% python3 -q
>>> import numpy as np
>>> import numpy.linalg as la
>>> np.set_printoptions(suppress=True, linewidth=140)
>>> E = np.load("mat.npy")
>>> E
array([[ 6.,  3.,  3.,  2.,  3.,  0.,  0.,  2.],
       [ 7.,  7.,  8.,  0.,  2.,  2.,  0.,  3.],
       [ 5.,  7.,  6.,  3.,  0.,  3.,  2., -1.],
       [ 0.,  0.,  0.,  3.,  2.,  3.,  1.,  0.],
       [ 0.,  0.,  0.,  3.,  3.,  3.,  2.,  0.],
       [ 0.,  0.,  0.,  2.,  0.,  3.,  0.,  2.],
       [ 0.,  0.,  0.,  1.,  0.,  2.,  0.,  3.],
       [ 0.,  0.,  0.,  3.,  1.,  2.,  2.,  2.]])
>>> T = np.stack([E, -3 * E, E[::-1]])
>>> print(np.einsum("bij,cij->bc", T, T))
[[  490. -1470.   130.]
 [-1470.  4410.  -390.]
 [  130.  -390.   490.]]
>>> print((T @ E.T).shape)
(3, 8, 8)
>>> la.matrix_rank(T.reshape(3, -1))
np.int64(2)
>>> T.shape
(3, 8, 8)
>>> la.matrix_rank(T)
array([8, 8, 8])
>>> left, sigma, vt = la.svd(E, full_matrices=False)
>>> np.allclose(left * sigma @ vt, E)
True
>>> sigma.round(2)
array([18.89,  9.02,  5.24,  4.12,  2.21,  1.58,  0.33,  0.14])
>>> np.round(sigma / sigma[0], 2)
array([1.  , 0.48, 0.28, 0.22, 0.12, 0.08, 0.02, 0.01])
>>> np.round(vt @ vt.T, 2) + 0
array([[1., 0., 0., 0., 0., 0., 0., 0.],
       [0., 1., 0., 0., 0., 0., 0., 0.],
       [0., 0., 1., 0., 0., 0., 0., 0.],
       [0., 0., 0., 1., 0., 0., 0., 0.],
       [0., 0., 0., 0., 1., 0., 0., 0.],
       [0., 0., 0., 0., 0., 1., 0., 0.],
       [0., 0., 0., 0., 0., 0., 1., 0.],
       [0., 0., 0., 0., 0., 0., 0., 1.]])
>>> round(np.sqrt((sigma ** 2).sum()), 2), round(float(la.norm(E)), 2)
(np.float64(22.14), 22.14)
>>> (sigma > 1e-8).sum()
np.int64(8)
>>> left.shape, sigma.shape, vt.shape
((8, 8), (8,), (8, 8))
>>> other = np.array([[1, 1, 1, 2, 2],
...     [2, 1, 2, 2, 0],
...     [1, 0, 1, 0, 1],
...     [2, 2, 2, 1, 0],
...     [1, 1, 2, 2, 0],
...     [1, 2, 1, 1, 0],
...     [1, 0, 0, 1, 0]])
>>> feats = other.T @ other
>>> feats
array([[13, 10, 13, 12,  3],
       [10, 11, 11, 10,  2],
       [13, 11, 15, 13,  3],
       [12, 10, 13, 15,  4],
       [ 3,  2,  3,  4,  5]])
>>> left, sigma, vt = la.svd(feats)
>>> print(sigma.round(2))
[49.14  4.76  2.27  1.89  0.94]
>>> other = left[:, :1] @ np.diag(sigma[:1]) @ vt[:1]
>>> la.matrix_rank(other)
np.int64(1)
>>> round(np.abs(feats - other).max(), 2)
np.float64(4.09)
